$ ipython --no-banner

In [1]: import numpy as np

In [2]: import numpy.linalg as la

In [3]: np.set_printoptions(precision=2, suppress=True, linewidth=200, sign=" ")

In [4]: def rd(a):
   ...:     return np.round(a, 2) + 0
   ...: 

In [5]: K = np.load("m.npy")

In [6]: print(K)
[[-1  2  2  2  1  1]
 [-1  1  4  3  2  1]
 [ 0  3  5  5  2  2]
 [ 1  3  5  6  0  4]
 [ 1  5  5  7  2  3]
 [ 3  4  3  8  3  3]
 [ 3  6  4  8  4  2]
 [ 1  8  3  8  6  4]
 [ 1 10  5  7  7  5]
 [ 3 11  4  7  9  7]
 [ 3 10  4  8  8  5]
 [ 4  9  5  9  9  4]
 [ 4  7  7  8 11  3]
 [ 6  9  9  9 12  2]
 [ 7 10 10 10 10  2]
 [ 5 11 10  8  9  0]
 [ 5 12 10  6 10  0]
 [ 4 14  9  7  8  2]
 [ 2 12  7  8  7  0]
 [ 2 14  5  8  7  0]
 [ 2 14  7  6  7  0]
 [ 2 16  9  5  9  0]
 [ 2 17  8  4  8  0]
 [ 4 19  6  3 10  0]
 [ 4 20  5  2 10  0]
 [ 3 22  5  4 12  1]
 [ 5 21  4  6 14  0]
 [ 3 22  5  4 15 -1]]

In [7]: other = np.c_[K[:, :1] @ np.array([[1]]), np.array([1, 0, 2, 1, 2, 0, 2, 1, 3, 2, 3, 0, 2, 0, 0, 3, 1, 3, 0, 2, 0, 3, 1, 0, 3, 0, 2, 1])]

In [8]: other
Out[8]: 
array([[-1,  1],
       [-1,  0],
       [ 0,  2],
       [ 1,  1],
       [ 1,  2],
       [ 3,  0],
       [ 3,  2],
       [ 1,  1],
       [ 1,  3],
       [ 3,  2],
       [ 3,  3],
       [ 4,  0],
       [ 4,  2],
       [ 6,  0],
       [ 7,  0],
       [ 5,  3],
       [ 5,  1],
       [ 4,  3],
       [ 2,  0],
       [ 2,  2],
       [ 2,  0],
       [ 2,  3],
       [ 2,  1],
       [ 4,  0],
       [ 4,  3],
       [ 3,  0],
       [ 5,  2],
       [ 3,  1]])

In [9]: la.matrix_rank(other)
Out[9]: np.int64(2)

In [10]: rd(la.lstsq(K, other[:, 0])[0])
Out[10]: array([ 1.,  0.,  0.,  0.,  0.,  0.])

In [11]: rd(la.norm(la.qr(K)[0].T @ other, axis=0) ** 2 / ((other ** 2).sum(axis=0) + 1e-12))
Out[11]: array([ 1.  ,  0.64])

In [12]: vec = np.array([-2, -2])

In [13]: y = other @ vec

In [14]: print(rd(la.solve(other.T @ other, other.T @ y)))
[-2. -2.]

In [15]: rng = np.random.default_rng(862614)

In [16]: y = y + 0.05 * rng.normal(size=28)

In [17]: rd(y)
Out[17]: 
array([  0.06,   1.99,  -3.96,  -4.07,  -6.04,  -6.02, -10.03,  -3.97,  -7.98, -10.  , -11.91,  -8.  , -12.11, -12.01, -13.94, -16.07, -11.93, -14.04,  -4.02,  -7.97,  -4.  , -10.01,  -6.  ,  -7.93,
       -13.93,  -6.01, -13.94,  -7.9 ])

In [18]: beta, *_ = la.lstsq(other, y)

In [19]: rd(other.T @ (y - other @ beta))
Out[19]: array([ 0.,  0.])

In [20]: rd(la.norm(y - other @ beta))
Out[20]: np.float64(0.27)

In [21]: idx = K[:, 5] > np.median(K[:, 5])

In [22]: f = K[idx].mean(axis=0) - K[~idx].mean(axis=0)

In [23]: ((K - K.mean(axis=0)) @ f > 0).astype(int)
Out[23]: array([ 1,  1,  1,  1,  1,  1,  1,  1,  1,  1,  1,  1,  1,  1,  1,  0,  0,  0,  0,  0,  0,  0,  0,  0,  0,  0,  0,  0])

In [24]: np.argsort(-np.abs(f).round(6), kind="stable")
Out[24]: array([ 1,  5,  3,  4,  2,  0])

In [25]: E = np.load("case9.npy")

In [26]: E
Out[26]: 
array([[  3,   3,   3,   3,   3,   3,   3,   3],
       [  3,   6,   6,   6,   6,   6,   6,   6],
       [  3,   6,   9,   9,   9,   9,   9,   9],
       [  3,   6,   9,  12,  12,  12,  12,  12],
       [  3,   6,   9,  12,  15,  15,  15,  15],
       [  3,   6,   9,  12,  15,  18,  18,  18],
       [  3,   6,   9,  12,  15,  18,  21,  21],
       [  3,   6,   9,  12,  15,  18,  21,  24]])

In [27]: def softmax(z):
    ...:     e = np.exp(z - z.max(axis=-1, keepdims=True))
    ...:     return e / e.sum(axis=-1, keepdims=True)
    ...: 

In [28]: rd(softmax(10 * E[6]))
Out[28]: array([ 0. ,  0. ,  0. ,  0. ,  0. ,  0. ,  0.5,  0.5])

In [29]: rd(softmax(E[6]))
Out[29]: array([ 0.  ,  0.  ,  0.  ,  0.  ,  0.  ,  0.02,  0.49,  0.49])

In [30]: att = E @ E.T / np.sqrt(8)

In [31]: rd(softmax(att))
Out[31]: 
array([[ 0.  ,  0.  ,  0.  ,  0.  ,  0.  ,  0.  ,  0.04,  0.96],
       [ 0.  ,  0.  ,  0.  ,  0.  ,  0.  ,  0.  ,  0.  ,  1.  ],
       [ 0.  ,  0.  ,  0.  ,  0.  ,  0.  ,  0.  ,  0.  ,  1.  ],
       [ 0.  ,  0.  ,  0.  ,  0.  ,  0.  ,  0.  ,  0.  ,  1.  ],
       [ 0.  ,  0.  ,  0.  ,  0.  ,  0.  ,  0.  ,  0.  ,  1.  ],
       [ 0.  ,  0.  ,  0.  ,  0.  ,  0.  ,  0.  ,  0.  ,  1.  ],
       [ 0.  ,  0.  ,  0.  ,  0.  ,  0.  ,  0.  ,  0.  ,  1.  ],
       [ 0.  ,  0.  ,  0.  ,  0.  ,  0.  ,  0.  ,  0.  ,  1.  ]])

In [32]: rd(softmax(att)[6] @ E)
Out[32]: array([  3.,   6.,   9.,  12.,  15.,  18.,  21.,  24.])

In [33]: rd(softmax(att + np.triu(np.full(att.shape, -np.inf), 1)))
Out[33]: 
array([[ 1.,  0.,  0.,  0.,  0.,  0.,  0.,  0.],
       [ 0.,  1.,  0.,  0.,  0.,  0.,  0.,  0.],
       [ 0.,  0.,  1.,  0.,  0.,  0.,  0.,  0.],
       [ 0.,  0.,  0.,  1.,  0.,  0.,  0.,  0.],
       [ 0.,  0.,  0.,  0.,  1.,  0.,  0.,  0.],
       [ 0.,  0.,  0.,  0.,  0.,  1.,  0.,  0.],
       [ 0.,  0.,  0.,  0.,  0.,  0.,  1.,  0.],
       [ 0.,  0.,  0.,  0.,  0.,  0.,  0.,  1.]])

In [34]: print(softmax(att).round(6).argmax(axis=1))
[ 7  7  7  7  7  7  7  7]
